$ ipython --no-banner

In [1]: import numpy as np

In [2]: import numpy.linalg as la

In [3]: np.set_printoptions(suppress=True, linewidth=140)

In [4]: m1 = np.loadtxt("sample6.csv", delimiter=",")

In [5]: m1
Out[5]: 
array([[-6.71,  0.48, -8.31,  0.  , -8.31, -1.38],
       [-6.24,  0.63, -7.7 ,  0.  , -7.7 , -1.17],
       [-5.22,  0.92, -6.34,  0.  , -6.34, -0.75],
       [-2.87,  1.17, -3.18,  0.  , -3.18, -0.08],
       [-1.97,  0.99, -1.95,  0.  , -1.95,  0.  ],
       [-1.61,  0.84, -1.48,  0.  , -1.48, -0.02],
       [-1.04,  0.49, -0.8 ,  0.  , -0.8 , -0.1 ],
       [-0.71,  0.26, -0.47,  0.  , -0.47, -0.14],
       [-0.4 ,  0.09, -0.23,  0.  , -0.23, -0.13],
       [-0.1 ,  0.  , -0.05,  0.  , -0.05, -0.04],
       [ 0.02,  0.  ,  0.01,  0.  ,  0.01,  0.01],
       [ 0.23,  0.03,  0.11,  0.  ,  0.11,  0.14],
       [ 0.81,  0.26,  0.37,  0.  ,  0.37,  0.59],
       [ 0.9 ,  0.31,  0.41,  0.  ,  0.41,  0.67],
       [ 1.06,  0.4 ,  0.48,  0.  ,  0.48,  0.81],
       [ 3.25,  2.27,  1.58,  0.  ,  1.58,  3.15],
       [ 4.47,  3.47,  2.27,  0.  ,  2.27,  4.54],
       [ 8.09,  7.29,  4.52,  0.  ,  4.52,  8.75],
       [12.54, 12.17,  7.54,  0.  ,  7.54, 13.96],
       [15.63, 15.59,  9.73,  0.  ,  9.73, 17.57],
       [15.97, 15.96,  9.98,  0.  ,  9.98, 17.96]])

In [6]: np.argsort(-la.norm(m1, axis=0).round(6), kind="stable")[:3]
Out[6]: array([5, 0, 1])

In [7]: la.cond(m1) > 100
Out[7]: np.True_

In [8]: round(la.norm(m1, 2) / la.norm(m1), 2)
Out[8]: np.float64(0.96)

In [9]: rk = la.matrix_rank(m1)

In [10]: rk
Out[10]: np.int64(4)

In [11]: N = la.svd(m1)[2][rk:].T

In [12]: [int(la.matrix_rank(np.delete(m1, i, axis=0))) for i in range(21)]
Out[12]: [4, 4, 4, 4, 4, 4, 4, 4, 4, 4, 4, 4, 4, 4, 4, 4, 4, 4, 4, 4, 4]

In [13]: np.round(N @ N.T, 2) + 0
Out[13]: 
array([[ 0. ,  0. ,  0. ,  0. ,  0. ,  0. ],
       [ 0. ,  0. ,  0. ,  0. ,  0. ,  0. ],
       [ 0. ,  0. ,  0.5,  0. , -0.5,  0. ],
       [ 0. ,  0. ,  0. ,  1. ,  0. ,  0. ],
       [ 0. ,  0. , -0.5,  0. ,  0.5,  0. ],
       [ 0. ,  0. ,  0. ,  0. ,  0. ,  0. ]])

In [14]: [int(la.matrix_rank(m1[:i])) for i in range(1, len(m1) + 1)]
Out[14]: [1, 2, 3, 4, 4, 4, 4, 4, 4, 4, 4, 4, 4, 4, 4, 4, 4, 4, 4, 4, 4]

In [15]: N.shape
Out[15]: (6, 2)

In [16]: left, sv, VT = la.svd(m1)

In [17]: sv.round(2) + 0
Out[17]: array([56.49, 16.73,  1.77,  0.01,  0.  ,  0.  ])

In [18]: np.argmax(sv[:-1] / (sv[1:] + 1e-6)) + 1
Out[18]: np.int64(4)

In [19]: Y = left[:, :4] @ np.diag(sv[:4]) @ VT[:4]

In [20]: Y.round(2) + 0
Out[20]: 
array([[-6.71,  0.48, -8.31,  0.  , -8.31, -1.38],
       [-6.24,  0.63, -7.7 ,  0.  , -7.7 , -1.17],
       [-5.22,  0.92, -6.34,  0.  , -6.34, -0.75],
       [-2.87,  1.17, -3.18,  0.  , -3.18, -0.08],
       [-1.97,  0.99, -1.95,  0.  , -1.95,  0.  ],
       [-1.61,  0.84, -1.48,  0.  , -1.48, -0.02],
       [-1.04,  0.49, -0.8 ,  0.  , -0.8 , -0.1 ],
       [-0.71,  0.26, -0.47,  0.  , -0.47, -0.14],
       [-0.4 ,  0.09, -0.23,  0.  , -0.23, -0.13],
       [-0.1 ,  0.  , -0.05,  0.  , -0.05, -0.04],
       [ 0.02,  0.  ,  0.01,  0.  ,  0.01,  0.01],
       [ 0.23,  0.03,  0.11,  0.  ,  0.11,  0.14],
       [ 0.81,  0.26,  0.37,  0.  ,  0.37,  0.59],
       [ 0.9 ,  0.31,  0.41,  0.  ,  0.41,  0.67],
       [ 1.06,  0.4 ,  0.48,  0.  ,  0.48,  0.81],
       [ 3.25,  2.27,  1.58,  0.  ,  1.58,  3.15],
       [ 4.47,  3.47,  2.27,  0.  ,  2.27,  4.54],
       [ 8.09,  7.29,  4.52,  0.  ,  4.52,  8.75],
       [12.54, 12.17,  7.54,  0.  ,  7.54, 13.96],
       [15.63, 15.59,  9.73,  0.  ,  9.73, 17.57],
       [15.97, 15.96,  9.98,  0.  ,  9.98, 17.96]])

In [21]: la.inv(m1)
LinAlgError: Last 2 dimensions of the array must be square


In [22]: la.lstsq(m1[:-1].T, m1[-1])[2]
Out[22]: np.int32(4)

In [23]: left, sv, VT = la.svd(m1, full_matrices=False)

In [24]: round(np.sqrt((sv ** 2).sum()), 2), round(la.norm(m1), 2)
Out[24]: (np.float64(58.94), np.float64(58.94))

In [25]: left.shape, sv.shape, VT.shape
Out[25]: ((21, 6), (6,), (6, 6))

In [26]: (sv > 1e-8).sum()
Out[26]: np.int64(4)

In [27]: np.round(np.cumsum(sv ** 2) / np.sum(sv ** 2), 2)
Out[27]: array([0.92, 1.  , 1.  , 1.  , 1.  , 1.  ])

In [28]: sv.round(2) + 0
Out[28]: array([56.49, 16.73,  1.77,  0.01,  0.  ,  0.  ])

In [29]: np.round(np.abs(VT[0]), 2)
Out[29]: array([0.52, 0.45, 0.35, 0.  , 0.35, 0.53])

In [30]: np.round(left.T @ m1 @ VT.T, 2) + 0
Out[30]: 
array([[56.49,  0.  ,  0.  ,  0.  ,  0.  ,  0.  ],
       [ 0.  , 16.73,  0.  ,  0.  ,  0.  ,  0.  ],
       [ 0.  ,  0.  ,  1.77,  0.  ,  0.  ,  0.  ],
       [ 0.  ,  0.  ,  0.  ,  0.01,  0.  ,  0.  ],
       [ 0.  ,  0.  ,  0.  ,  0.  ,  0.  ,  0.  ],
       [ 0.  ,  0.  ,  0.  ,  0.  ,  0.  ,  0.  ]])

In [31]: W0 = np.loadtxt("m.csv", delimiter=",")

In [32]: W0.round(2)
Out[32]: 
array([[0.33, 0.33, 0.  , 0.  , 0.  , 0.33],
       [0.  , 0.33, 0.  , 0.33, 0.  , 0.33],
       [0.  , 0.  , 0.5 , 0.  , 0.  , 0.5 ],
       [0.  , 0.  , 0.  , 1.  , 0.  , 0.  ],
       [0.  , 0.  , 0.  , 0.33, 0.67, 0.  ],
       [0.  , 0.25, 0.25, 0.  , 0.25, 0.25]])

In [33]: T = np.stack([W0, 2 * W0, W0[::-1]])

In [34]: la.matrix_rank(T)
Out[34]: array([6, 6, 6])

In [35]: np.round(T.sum(axis=0), 2)
Out[35]: 
array([[1.  , 1.25, 0.25, 0.  , 0.25, 1.25],
       [0.  , 1.  , 0.  , 1.33, 0.67, 1.  ],
       [0.  , 0.  , 1.5 , 1.  , 0.  , 1.5 ],
       [0.  , 0.  , 0.5 , 3.  , 0.  , 0.5 ],
       [0.  , 0.33, 0.  , 1.33, 2.  , 0.33],
       [0.33, 1.08, 0.75, 0.  , 0.75, 1.08]])

In [36]: np.round(la.norm(T, axis=(1, 2)), 2)
Out[36]: array([1.72, 3.45, 1.72])

In [37]: W0.sum(axis=1)
Out[37]: array([1., 1., 1., 1., 1., 1.])

In [38]: np.round(la.matrix_power(W0, 2), 2)
Out[38]: 
array([[0.11, 0.31, 0.08, 0.11, 0.08, 0.31],
       [0.  , 0.19, 0.08, 0.44, 0.08, 0.19],
       [0.  , 0.12, 0.38, 0.  , 0.12, 0.38],
       [0.  , 0.  , 0.  , 1.  , 0.  , 0.  ],
       [0.  , 0.  , 0.  , 0.56, 0.44, 0.  ],
       [0.  , 0.15, 0.19, 0.17, 0.23, 0.27]])

In [39]: pr = np.eye(6)[4]

In [40]: for _ in range(6):
    ...:     pr = pr @ W0
    ...:     print(pr.round(2))
    ...: 
[0.   0.   0.   0.33 0.67 0.  ]
[0.   0.   0.   0.56 0.44 0.  ]
[0.  0.  0.  0.7 0.3 0. ]
[0.  0.  0.  0.8 0.2 0. ]
[0.   0.   0.   0.87 0.13 0.  ]
[0.   0.   0.   0.91 0.09 0.  ]

In [41]: rng = np.random.default_rng(7679)

In [42]: idx = rng.permutation(6)

In [43]: Y = W0[:, idx] * rng.choice([-1, 1], 6)

In [44]: Y.round(2)
Out[44]: 
array([[-0.  ,  0.33,  0.33, -0.33, -0.  ,  0.  ],
       [-0.33,  0.33,  0.33, -0.  , -0.  ,  0.  ],
       [-0.  ,  0.5 ,  0.  , -0.  , -0.5 ,  0.  ],
       [-1.  ,  0.  ,  0.  , -0.  , -0.  ,  0.  ],
       [-0.33,  0.  ,  0.  , -0.  , -0.  ,  0.67],
       [-0.  ,  0.25,  0.25, -0.  , -0.25,  0.25]])

In [45]: left, _, VT = la.svd(W0.T @ Y)

In [46]: np.round(left @ VT, 2) + 0
Out[46]: 
array([[ 0.,  0.,  0., -1.,  0.,  0.],
       [ 0.,  0.,  1.,  0.,  0.,  0.],
       [ 0.,  0.,  0.,  0., -1.,  0.],
       [-1.,  0.,  0.,  0.,  0.,  0.],
       [ 0.,  0.,  0.,  0.,  0.,  1.],
       [ 0.,  1.,  0.,  0.,  0.,  0.]])

In [47]: np.round(la.lstsq(W0, Y)[0], 2) + 0
Out[47]: 
array([[ 0.,  0.,  0., -1.,  0.,  0.],
       [ 0.,  0.,  1.,  0.,  0.,  0.],
       [ 0.,  0.,  0.,  0., -1.,  0.],
       [-1.,  0.,  0.,  0.,  0.,  0.],
       [ 0.,  0.,  0.,  0.,  0.,  1.],
       [ 0.,  1.,  0.,  0.,  0.,  0.]])

In [48]: idx
Out[48]: array([3, 5, 1, 0, 2, 4])

In [49]: mat = np.array([[0.4, -0.2, 0.4, -1.4, 0.7, -0.4],
    ...:     [-1.5, -0.6, 3.6, 1.2, 0.0, -0.6],
    ...:     [0.8, -0.8, 1.5, -1.3, -1.8, -0.4],
    ...:     [1.2, -1.1, 0.1, 0.8, 0.7, -1.2],
    ...:     [-0.6, -0.1, 0.4, 0.1, 0.0, 1.1],
    ...:     [-0.8, 0.3, -0.3, 0.9, 2.1, -2.0],
    ...:     [-0.1, 0.0, 0.4, 1.8, -1.4, 2.1]])

In [50]: mat
Out[50]: 
array([[ 0.4, -0.2,  0.4, -1.4,  0.7, -0.4],
       [-1.5, -0.6,  3.6,  1.2,  0. , -0.6],
       [ 0.8, -0.8,  1.5, -1.3, -1.8, -0.4],
       [ 1.2, -1.1,  0.1,  0.8,  0.7, -1.2],
       [-0.6, -0.1,  0.4,  0.1,  0. ,  1.1],
       [-0.8,  0.3, -0.3,  0.9,  2.1, -2. ],
       [-0.1,  0. ,  0.4,  1.8, -1.4,  2.1]])

In [51]: left, sv, VT = la.svd(m1)

In [52]: vecs = VT[:(sv > 1e-8).sum()]

In [53]: vec = m1[5] + 3 * m1[3] + rng.integers(2) * np.eye(6)[3]

In [54]: vec.round(2)
Out[54]: array([-10.22,   4.35, -11.02,   0.  , -11.02,  -0.26])

In [55]: la.matrix_rank(np.vstack([m1, vec]))
Out[55]: np.int64(4)

In [56]: np.round(np.diag(vecs.T @ vecs), 2)
Out[56]: array([1. , 1. , 0.5, 0. , 0.5, 1. ])

In [57]: round(float(la.norm(vec - vecs.T @ vecs @ vec)), 2)
Out[57]: 0.0

In [58]: cov = mat.T @ mat

In [59]: np.allclose(cov, cov.T)
Out[59]: True

In [60]: la.matrix_rank(cov)
Out[60]: np.int64(6)

In [61]: (mat @ mat.T).shape
Out[61]: (7, 7)

In [62]: np.round(la.eigvalsh(cov)[::-1], 2)
Out[62]: array([20.16, 17.98, 11.74,  4.6 ,  1.19,  0.09])
